% ipython --no-banner

In [1]: import numpy as np

In [2]: np.set_printoptions(precision=2, suppress=True, linewidth=140, sign=" ")

In [3]: A = np.load("layer6.npy")

In [4]: A
Out[4]: 
array([[ 0.26, -1.57,  0.04, -0.63],
       [ 4.26,  1.07,  2.33, -4.82],
       [ 1.4 ,  0.42,  0.77, -1.57]])

In [5]: # row 1 is much longer than the rest

In [6]: u = np.array([0, 8, 5])

In [7]: np.cross(A[2, :3], A[1, :3])
Out[7]: array([ 0.15,  0.02, -0.29])

In [8]: print(np.convolve(A[2], u))
[ 0.   11.2  10.36  8.26 -8.71 -7.85]

In [9]: np.correlate(A[2], A[1], "full")
Out[9]: array([-6.75,  1.24, -1.23, 15.77, -1.05,  1.6 , -6.69])

In [10]: print(np.array([np.convolve(row, u, "same") for row in A]))
[[  2.08 -11.26  -7.53  -4.84]
 [ 34.08  29.86  23.99 -26.91]
 [ 11.2   10.36   8.26  -8.71]]

In [11]: Uu, s, Vh = np.linalg.svd(A)

In [12]: s.round(2) + 0
Out[12]: array([ 7.3 ,  1.67,  0.  ])

In [13]: np.argmax(s[:-1] / (s[1:] + 1e-6)) + 1
Out[13]: np.int64(2)

In [14]: B = Uu[:, :2] @ np.diag(s[:2]) @ Vh[:2]

In [15]: print(B)
[[ 0.26 -1.57  0.04 -0.63]
 [ 4.26  1.07  2.33 -4.82]
 [ 1.4   0.42  0.77 -1.57]]

In [16]: print(np.linalg.matrix_rank(A, rtol=0.05))
2

In [17]: round(np.linalg.norm(A - B, 2), 2), round(s[2], 2)
Out[17]: (np.float64(0.0), np.float64(0.0))

In [18]: print(round(float(np.linalg.norm(A - B) / np.linalg.norm(A)), 2))
0.0

In [19]: np.linalg.matrix_rank(B)
Out[19]: np.int64(2)

In [20]: x0 = np.array([-1, 3, -3, -1])

In [21]: B @ np.ones(4)
Out[21]: array([-1.9 ,  2.84,  1.02])

In [22]: print((B @ x0).argmax())
2

In [23]: B @ np.eye(4)[1]
Out[23]: array([-1.57,  1.07,  0.42])

In [24]: np.sign((B @ x0).round(6))
Out[24]: array([-1., -1., -1.])

In [25]: (B * x0).sum(axis=1)
Out[25]: array([-4.46, -3.22, -0.88])

In [26]: np.linalg.norm(B @ x0) <= np.linalg.norm(B, 2) * np.linalg.norm(x0) + 1e-9
Out[26]: np.True_

In [27]: K = np.load("dump.npy")

In [28]: print(K)
[[ 0  1  0]
 [ 1  0  1]
 [ 0  1  0]]

In [29]: u = np.array([4, 9, 2])

In [30]: np.polyval(u, K[2])
Out[30]: array([  2,  15,   2])

In [31]: np.convolve(K[2], u)
Out[31]: array([ 0,  4,  9,  2,  0])

In [32]: np.array([np.convolve(row, u, "same") for row in K])
Out[32]: 
array([[ 4,  9,  2],
       [ 9,  6,  9],
       [ 4,  9,  2]])

In [33]: np.cross(K[2, :3], K[1, :3])
Out[33]: array([ 1,  0, -1])

In [34]: rank = np.linalg.matrix_rank(A)

In [35]: print(rank)
2

In [36]: ns = np.linalg.svd(A)[2][rank:].T

In [37]: np.round(A @ ns, 2) + 0
Out[37]: 
array([[ 0.,  0.],
       [ 0.,  0.],
       [ 0.,  0.]])

In [38]: [int(np.linalg.matrix_rank(np.delete(A, i, axis=0))) for i in range(3)]
Out[38]: [2, 2, 2]

In [39]: evals, evecs = np.linalg.eigh(K)

In [40]: print((evals > 1e-8).sum(), (evals < -1e-8).sum())
1 1

In [41]: np.abs(evecs[:, -1])
Out[41]: array([ 0.5 ,  0.71,  0.5 ])

In [42]: np.unique(evals.round(6) + 0, return_counts=True)[1]
Out[42]: array([ 1,  1,  1])

In [43]: np.round(evecs.T @ evecs, 2) + 0
Out[43]: 
array([[ 1.,  0.,  0.],
       [ 0.,  1.,  0.],
       [ 0.,  0.,  1.]])

In [44]: round(np.linalg.eigvalsh(K).min(), 2)
Out[44]: np.float64(-1.41)

In [45]: rank = np.linalg.matrix_rank(K)

In [46]: rank
Out[46]: np.int64(2)

In [47]: ns = np.linalg.svd(K)[2][rank:].T

In [48]: ns @ ns.T
Out[48]: 
array([[ 0.5,  0. , -0.5],
       [ 0. ,  0. ,  0. ],
       [-0.5,  0. ,  0.5]])

In [49]: print([int(np.linalg.matrix_rank(K[:i])) for i in range(1, len(K) + 1)])
[1, 2, 2]

In [50]: ns.shape
Out[50]: (3, 1)

In [51]: K @ ns
Out[51]: 
array([[ 0.],
       [ 0.],
       [ 0.]])

In [52]: np.linalg.matrix_rank(K.T @ K), np.linalg.matrix_rank(K @ K.T)
Out[52]: (np.int64(2), np.int64(2))

In [53]: mat = np.loadtxt("mat.csv", delimiter=",")

In [54]: mat
Out[54]: 
array([[ 14.,   5.,  -5., -13., -13.],
       [  5.,  22.,  -7., -10.,   4.],
       [ -5.,  -7.,   5.,   7.,  -1.],
       [-13., -10.,   7.,  14.,   8.],
       [-13.,   4.,  -1.,   8.,  22.]])

In [55]: Uu, s, Vh = np.linalg.svd(mat)

In [56]: np.argmax(s[:-1] / (s[1:] + 1e-6)) + 1
Out[56]: np.int64(3)

In [57]: B = Uu[:, :3] @ np.diag(s[:3]) @ Vh[:3]

In [58]: round(float(np.linalg.norm(mat - B) / np.linalg.norm(mat)), 2)
Out[58]: 0.0

In [59]: print(np.linalg.matrix_rank(B))
3

In [60]: Uu, s, Vh = np.linalg.svd(A)

In [61]: evecs = Vh[:(s > 1e-8).sum()]

In [62]: rng = np.random.default_rng(45)

In [63]: x0 = A[2] + -3 * A[0] + rng.integers(2) * np.eye(4)[0]

In [64]: x0
Out[64]: array([ 1.62,  5.13,  0.65,  0.32])

In [65]: np.linalg.matrix_rank(np.vstack([A, x0]))
Out[65]: np.int64(3)

In [66]: evals, evecs = np.linalg.eigh(mat)

In [67]: x0 = np.array([5, 1, 0, 5, 8])

In [68]: evecs * np.maximum(evals, 0) @ evecs.T
Out[68]: 
array([[ 14.,   5.,  -5., -13., -13.],
       [  5.,  22.,  -7., -10.,   4.],
       [ -5.,  -7.,   5.,   7.,  -1.],
       [-13., -10.,   7.,  14.,   8.],
       [-13.,   4.,  -1.,   8.,  22.]])

In [69]: x0 @ mat @ x0
Out[69]: np.float64(1094.0)

In [70]: round(float(x0 @ mat @ x0 / (x0 @ x0)), 2), round(float(evals[0]), 2), np.round(evals[-1], 2)
Out[70]: (9.51, -0.0, np.float64(43.37))

In [71]: B = mat[0, 0] * mat[1:] - np.outer(mat[1:, 0], mat[0])

In [72]: B
Out[72]: 
array([[  0., 283., -73., -75., 121.],
       [  0., -73.,  45.,  33., -79.],
       [  0., -75.,  33.,  27., -57.],
       [  0., 121., -79., -57., 139.]])

In [73]: np.flatnonzero(~B.round(6).any(axis=1))
Out[73]: array([], dtype=int64)

In [74]: arr = np.load("m.npy")

In [75]: arr
Out[75]: 
array([[-8, -8, -4, -8,  5],
       [-7, -3,  6, -5, -3],
       [ 4, -5,  5, -4, -4],
       [-7,  2, -3,  2, -5],
       [ 7,  0, -3,  9, -8]])

In [76]: labels = rng.permutation(5)

In [77]: labels
Out[77]: array([ 4,  2,  0,  1,  3])

In [78]: B = arr[labels][:, labels]

In [79]: round(float(np.linalg.det(B)), 2), round(float(np.linalg.det(arr[labels])), 2)
Out[79]: (-34328.0, -34328.0)

In [80]: np.sort(np.abs(np.linalg.eigvals(B)))
Out[80]: array([  2.56,   8.06,  10.32,  10.32,  15.63])

In [81]: np.diag(B)
Out[81]: array([-8,  5, -8, -3,  2])

In [82]: B = np.linalg.inv(arr)

In [83]: np.round(np.linalg.cond(arr), 2)
Out[83]: np.float64(13.04)

In [84]: np.round(np.linalg.det(arr) * np.linalg.det(B), 2)
Out[84]: np.float64(1.0)

In [85]: np.linalg.det(arr) * B
Out[85]: 
array([[  713.,  3911., -3761.,  -684.,  1287.],
       [ 3249.,  5063., -3561., -5476.,  5335.],
       [ 1325., -6261.,  3651.,  5036., -1797.],
       [ -856., -7536.,  8704.,  7032., -6456.],
       [ -836., -2708.,  5132.,  5424., -1172.]])

In [86]: x0 = np.array([2, 1, 1, 1, 3])

In [87]: target = arr @ x0

In [88]: target
Out[88]: array([-21, -25,  -8, -28,  -4])

In [89]: np.linalg.solve(arr, target)
Out[89]: array([ 2.,  1.,  1.,  1.,  3.])

In [90]: np.linalg.solve(arr, arr[:, 0])
Out[90]: array([ 1., -0.,  0.,  0., -0.])

In [91]: print(np.linalg.solve(arr, 2 * target))
[ 4.  2.  2.  2.  6.]

In [92]: np.linalg.solve(arr, target + arr[:, 3])
Out[92]: array([ 2.,  1.,  1.,  2.,  3.])

In [93]: B = arr[0, 0] * arr[1:] - np.outer(arr[1:, 0], arr[0])

In [94]: B
Out[94]: 
array([[  0, -32, -76, -16,  59],
       [  0,  72, -24,  64,  12],
       [  0, -72,  -4, -72,  75],
       [  0,  56,  52, -16,  29]])

In [95]: np.flatnonzero(~B.round(6).any(axis=1))
Out[95]: array([], dtype=int64)

In [96]: X = np.array([[0.1, -1.3, -1.5],
    ...:     [-1.5, -0.8, -0.2],
    ...:     [-0.7, 0.6, 0.9],
    ...:     [0.2, 0.8, -1.0],
    ...:     [1.6, -1.1, 1.2],
    ...:     [0.8, -0.5, -0.7],
    ...:     [-1.2, -0.6, 0.6],
    ...:     [0.1, 1.0, -0.6],
    ...:     [0.9, 1.1, -0.6],
    ...:     [-0.6, -1.2, 1.3],
    ...:     [-0.1, -0.5, -0.1],
    ...:     [-1.7, 1.0, -0.2],
    ...:     [-0.7, -1.0, 1.1]])

In [97]: X[2] *= 5

In [98]: X
Out[98]: 
array([[ 0.1, -1.3, -1.5],
       [-1.5, -0.8, -0.2],
       [-3.5,  3. ,  4.5],
       [ 0.2,  0.8, -1. ],
       [ 1.6, -1.1,  1.2],
       [ 0.8, -0.5, -0.7],
       [-1.2, -0.6,  0.6],
       [ 0.1,  1. , -0.6],
       [ 0.9,  1.1, -0.6],
       [-0.6, -1.2,  1.3],
       [-0.1, -0.5, -0.1],
       [-1.7,  1. , -0.2],
       [-0.7, -1. ,  1.1]])

In [99]: x0 = np.array([-2, 7, -7])

In [100]: target = X @ x0

In [101]: np.linalg.lstsq(X, target)[0]
Out[101]: array([-2.,  7., -7.])

In [102]: np.linalg.solve(X.T @ X, X.T @ target)
Out[102]: array([-2.,  7., -7.])

In [103]: target
Out[103]: array([  1.2,  -1.2,  -3.5,  12.2, -19.3,  -0.2,  -6. ,  11. ,  10.1, -16.3,  -2.6,  11.8, -13.3])

In [104]: target = target + 0.05 * rng.normal(size=13)

In [105]: target
Out[105]: array([  1.24,  -1.21,  -3.49,  12.23, -19.27,  -0.24,  -5.98,  11.  ,  10.07, -16.33,  -2.61,  11.75, -13.37])

In [106]: c, *_ = np.linalg.lstsq(X, target)

In [107]: c.round()
Out[107]: array([-2.,  7., -7.])

In [108]: [round(float(np.linalg.norm(np.linalg.solve(X.T @ X + lam * np.eye(3), X.T @ target))), 2) for lam in (0, 1, 10, 100)]
Out[108]: [10.1, 9.39, 5.78, 1.22]

In [109]: B = np.c_[X[:, :1] @ np.array([[8]]), np.array([-2, 2, 5, 3, -4, 1, 1, 4, 0, 5, 3, 3, 1])]

In [110]: B
Out[110]: 
array([[  0.8,  -2. ],
       [-12. ,   2. ],
       [-28. ,   5. ],
       [  1.6,   3. ],
       [ 12.8,  -4. ],
       [  6.4,   1. ],
       [ -9.6,   1. ],
       [  0.8,   4. ],
       [  7.2,   0. ],
       [ -4.8,   5. ],
       [ -0.8,   3. ],
       [-13.6,   3. ],
       [ -5.6,   1. ]])

In [111]: np.linalg.matrix_rank(B)
Out[111]: np.int64(2)

In [112]: np.round(np.linalg.norm(B - X @ np.linalg.lstsq(X, B)[0], axis=0), 2) + 0
Out[112]: array([ 0.  ,  7.97])

In [113]: Ac = X - X.mean(axis=0)

In [114]: Uu, s, Vh = np.linalg.svd(Ac, full_matrices=False)

In [115]: np.abs(Uu[:, 0]).argmax()
Out[115]: np.int64(2)

In [116]: (np.sign(Uu[:, 0]) == np.sign(Uu[0, 0])).astype(int)
Out[116]: array([ 1,  1,  0,  1,  1,  1,  0,  1,  1,  0,  1,  0,  0])

In [117]: Vh[0] * np.sign(Vh[0, np.abs(Vh[0]).argmax()])
Out[117]: array([-0.58,  0.44,  0.69])

In [118]: s ** 2 / (s ** 2).sum()
Out[118]: array([ 0.68,  0.2 ,  0.12])

In [119]: np.abs(Vh[0]).argmax()
Out[119]: np.int64(2)

In [120]: np.searchsorted(np.cumsum(s ** 2) / (s ** 2).sum(), 0.9) + 1
Out[120]: np.int64(3)

In [121]: W0 = np.loadtxt("run14.csv", delimiter=",")

In [122]: W0
Out[122]: 
array([[ 0.3 , -0.21, -2.17,  0.71],
       [ 0.5 , -9.17,  1.88,  0.31],
       [ 1.09,  1.8 , -2.02, -0.57],
       [ 1.4 , -6.75,  0.83, -0.3 ],
       [-0.17,  1.92, -1.78,  0.14],
       [ 1.65,  9.  , -0.18,  0.04],
       [ 0.84,  6.8 ,  5.49, -0.23],
       [ 1.29, -4.9 ,  0.19, -0.43],
       [-0.95, -4.76,  2.61,  0.  ],
       [ 0.62,  3.02, -1.52,  1.36],
       [-1.25,  5.4 ,  4.33,  0.23],
       [ 2.52,  5.2 , -1.98,  0.96],
       [ 0.36, -0.71, -2.12, -0.84],
       [-0.33,  0.72,  4.18,  0.68],
       [-0.5 ,  8.08, -3.85,  0.85],
       [-0.09,  1.42,  4.92, -0.65],
       [-2.09,  3.39, -2.97, -0.64],
       [ 0.96, -0.41, -2.  , -1.29],
       [ 0.7 ,  1.6 ,  2.55, -0.17],
       [-0.16, -1.21,  2.51, -0.4 ],
       [ 0.24, -3.12, -3.4 , -1.58],
       [-0.64,  2.71, -8.15, -0.07],
       [-0.11,  3.35,  1.7 , -0.66],
       [ 0.26,  7.79, -4.69,  0.75]])

In [123]: def softmax(z):
     ...:     e = np.exp(z - z.max(axis=-1, keepdims=True))
     ...:     return e / e.sum(axis=-1, keepdims=True)
     ...: 

In [124]: softmax(W0[17] + -2)
Out[124]: array([ 0.71,  0.18,  0.04,  0.07])

In [125]: softmax(W0).sum(axis=1)
Out[125]: array([ 1.,  1.,  1.,  1.,  1.,  1.,  1.,  1.,  1.,  1.,  1.,  1.,  1.,  1.,  1.,  1.,  1.,  1.,  1.,  1.,  1.,  1.,  1.,  1.])

In [126]: att = W0 @ W0.T / np.sqrt(4)

In [127]: print(softmax(att)[17] @ W0)
[-0.48  2.05 -7.32 -0.24]

In [128]: Ac = (W0 - W0.mean(axis=0)) / W0.std(axis=0)

In [129]: np.argwhere(np.abs(Ac) > 2)
Out[129]: 
array([[  1,   1],
       [  9,   3],
       [ 11,   0],
       [ 16,   0],
       [ 20,   3],
       [ 21,   2]])

In [130]: c = np.linalg.lstsq(np.delete(Ac, 3, axis=1), Ac[:, 3])[0]

In [131]: np.abs(c).argmax()
Out[131]: np.int64(1)
